% ipython --no-banner

In [1]: import numpy as np

In [2]: np.set_printoptions(precision=2, suppress=True, linewidth=100, floatmode="fixed")

In [3]: mat = np.load("layer10.npy")

In [4]: print(mat)
[[0 0 0 0]
 [1 0 0 0]
 [0 0 0 0]
 [0 0 0 0]
 [3 0 0 0]
 [0 0 0 0]
 [0 2 0 2]
 [0 2 0 2]
 [0 2 0 2]
 [3 0 0 0]
 [0 0 0 0]
 [1 0 0 0]
 [1 0 0 0]
 [0 1 0 0]
 [0 0 0 0]
 [0 1 0 0]
 [0 2 0 2]
 [3 0 0 0]
 [3 0 0 0]
 [0 0 0 0]
 [0 2 0 2]
 [1 0 0 0]
 [0 0 0 0]
 [3 0 0 0]]

In [5]: print(np.linalg.matrix_rank(mat, rtol=0.1))
3

In [6]: print([round(float(x), 2) for x in np.linalg.svd(mat, compute_uv=False)[:3]])
[7.0, 6.41, 0.99]

In [7]: print(np.linalg.cond(mat) > 100)
True

In [8]: print(round(float(np.linalg.norm(mat, 2) / np.linalg.norm(mat)), 2))
0.73

In [9]: left, s, VT = np.linalg.svd(mat)

In [10]: evecs = VT[:(s > 1e-8).sum()]

In [11]: rng = np.random.default_rng(508)

In [12]: x0 = mat[21] + 4 * mat[2] + rng.integers(2) * np.eye(4)[0]

In [13]: print(x0)
[2.00 0.00 0.00 0.00]

In [14]: print(np.round(evecs.T @ evecs, 2) + 0)
[[1.00 0.00 0.00 0.00]
 [0.00 1.00 0.00 0.00]
 [0.00 0.00 0.00 0.00]
 [0.00 0.00 0.00 1.00]]

In [15]: print(np.diag(evecs.T @ evecs))
[1.00 1.00 0.00 1.00]

In [16]: print(np.linalg.matrix_rank(np.vstack([mat, x0])))
3

In [17]: print(round(float(np.linalg.norm(x0 - evecs.T @ evecs @ x0)), 2))
0.0

In [18]: blk = np.stack([mat, -1 * mat, mat[::-1]])

In [19]: print(blk.shape)
(3, 24, 4)

In [20]: print(blk.sum(axis=0))
[[3 0 0 0]
 [0 0 0 0]
 [1 0 0 0]
 [0 2 0 2]
 [0 0 0 0]
 [3 0 0 0]
 [3 0 0 0]
 [0 2 0 2]
 [0 1 0 0]
 [0 0 0 0]
 [0 1 0 0]
 [1 0 0 0]
 [1 0 0 0]
 [0 0 0 0]
 [3 0 0 0]
 [0 2 0 2]
 [0 2 0 2]
 [0 2 0 2]
 [0 0 0 0]
 [3 0 0 0]
 [0 0 0 0]
 [0 0 0 0]
 [1 0 0 0]
 [0 0 0 0]]

In [21]: print(np.linalg.matrix_rank(blk.reshape(3, -1)))
2

In [22]: x0 = np.array([0, 1, 3, 3])

In [23]: print(np.einsum("ij,j->i", mat, x0))
[0 0 0 0 0 0 8 8 8 0 0 0 0 1 0 1 8 0 0 0 8 0 0 0]

In [24]: print(mat @ x0)
[0 0 0 0 0 0 8 8 8 0 0 0 0 1 0 1 8 0 0 0 8 0 0 0]

In [25]: print(mat * x0)
[[0 0 0 0]
 [0 0 0 0]
 [0 0 0 0]
 [0 0 0 0]
 [0 0 0 0]
 [0 0 0 0]
 [0 2 0 6]
 [0 2 0 6]
 [0 2 0 6]
 [0 0 0 0]
 [0 0 0 0]
 [0 0 0 0]
 [0 0 0 0]
 [0 1 0 0]
 [0 0 0 0]
 [0 1 0 0]
 [0 2 0 6]
 [0 0 0 0]
 [0 0 0 0]
 [0 0 0 0]
 [0 2 0 6]
 [0 0 0 0]
 [0 0 0 0]
 [0 0 0 0]]

In [26]: print(np.linalg.norm(mat @ x0) <= np.linalg.norm(mat, 2) * np.linalg.norm(x0) + 1e-9)
True

In [27]: print(np.sign((mat @ x0).round(6)))
[0 0 0 0 0 0 1 1 1 0 0 0 0 1 0 1 1 0 0 0 1 0 0 0]

In [28]: print(mat @ (2 * x0))
[ 0  0  0  0  0  0 16 16 16  0  0  0  0  2  0  2 16  0  0  0 16  0  0  0]

In [29]: ang = np.radians(135)

In [30]: Rm = np.eye(4)

In [31]: Rm[2, 2] = Rm[1, 1] = np.cos(ang)

In [32]: Rm[2, 1], Rm[1, 2] = -np.sin(ang), np.sin(ang)

In [33]: print(Rm)
[[ 1.00  0.00  0.00  0.00]
 [ 0.00 -0.71  0.71  0.00]
 [ 0.00 -0.71 -0.71  0.00]
 [ 0.00  0.00  0.00  1.00]]

In [34]: Y = mat @ Rm.T

In [35]: print(np.round(np.linalg.det(Rm), 2), round(float(np.trace(Rm)), 2))
1.0 0.59

In [36]: E = np.array([[0, -1, 0], [4, 0, 0], [-3, 1, 0], [5, -3, 0], [3, 0, 0]])

In [37]: print([round(float(x), 2) for x in np.linalg.svd(E, compute_uv=False)[:3]])
[8.06, 2.24, 0.0]

In [38]: print(np.linalg.cond(E) > 100)
True

In [39]: print(np.linalg.lstsq(E[:-1].T, E[-1])[2])
2

In [40]: left, s, VT = np.linalg.svd(E)

In [41]: evecs = VT[:(s > 1e-8).sum()]

In [42]: x0 = E[3] + -3 * E[1] + rng.integers(2) * np.eye(3)[0]

In [43]: print(x0)
[-6.00 -3.00  0.00]

In [44]: print(np.round(np.linalg.norm(x0 - evecs.T @ evecs @ x0), 2))
0.0

In [45]: print(np.linalg.matrix_rank(np.vstack([E, x0])))
2

In [46]: left, s, VT = np.linalg.svd(E)

In [47]: print(np.argmax(s[:-1] / (s[1:] + 1e-6)) + 1)
2

In [48]: print(s)
[8.06 2.24 0.00]

In [49]: Y = left[:, :2] @ np.diag(s[:2]) @ VT[:2]

In [50]: print(np.linalg.matrix_rank(E, rtol=0.05))
2

In [51]: print(np.linalg.matrix_rank(Y))
2

In [52]: print(round(np.linalg.norm(E - Y) / np.linalg.norm(E), 2))
0.0

In [53]: print(round(np.abs(E - Y).max(), 2))
0.0

In [54]: rank = np.linalg.matrix_rank(E)

In [55]: print(rank)
2

In [56]: null = np.linalg.svd(E)[2][rank:].T

In [57]: print(np.linalg.matrix_rank(E.T @ E), np.linalg.matrix_rank(E @ E.T))
2 2

In [58]: print([int(np.linalg.matrix_rank(E[:, :j + 1])) for j in range(3)])
[1, 2, 2]

In [59]: print(null @ null.T)
[[0.00 0.00 0.00]
 [0.00 0.00 0.00]
 [0.00 0.00 1.00]]

In [60]: print([int(np.linalg.matrix_rank(E[:i])) for i in range(1, len(E) + 1)])
[1, 2, 2, 2, 2]

In [61]: print(E @ null)
[[0.00]
 [0.00]
 [0.00]
 [0.00]
 [0.00]]

In [62]: print(null[:, 0] / null[np.abs(null[:, 0]).round(6).argmax(), 0])
[0.00 0.00 1.00]

In [63]: data = np.loadtxt("w.csv", delimiter=",")

In [64]: print(data)
[[-2.00  2.00 -1.00 -1.00]
 [ 4.00 -1.00  2.00  1.00]
 [ 2.00  0.00  1.00 -1.00]]

In [65]: Y = data / np.linalg.norm(data, axis=1, keepdims=True)

In [66]: G = Y @ Y.T

In [67]: print(np.argwhere(np.triu(np.abs(G) > 0.95, 1)))
[]

In [68]: print((G - 2 * np.eye(3)).round(6).argmax(axis=1))
[2 2 1]

In [69]: print(G[0])
[ 1.00 -0.88 -0.52]
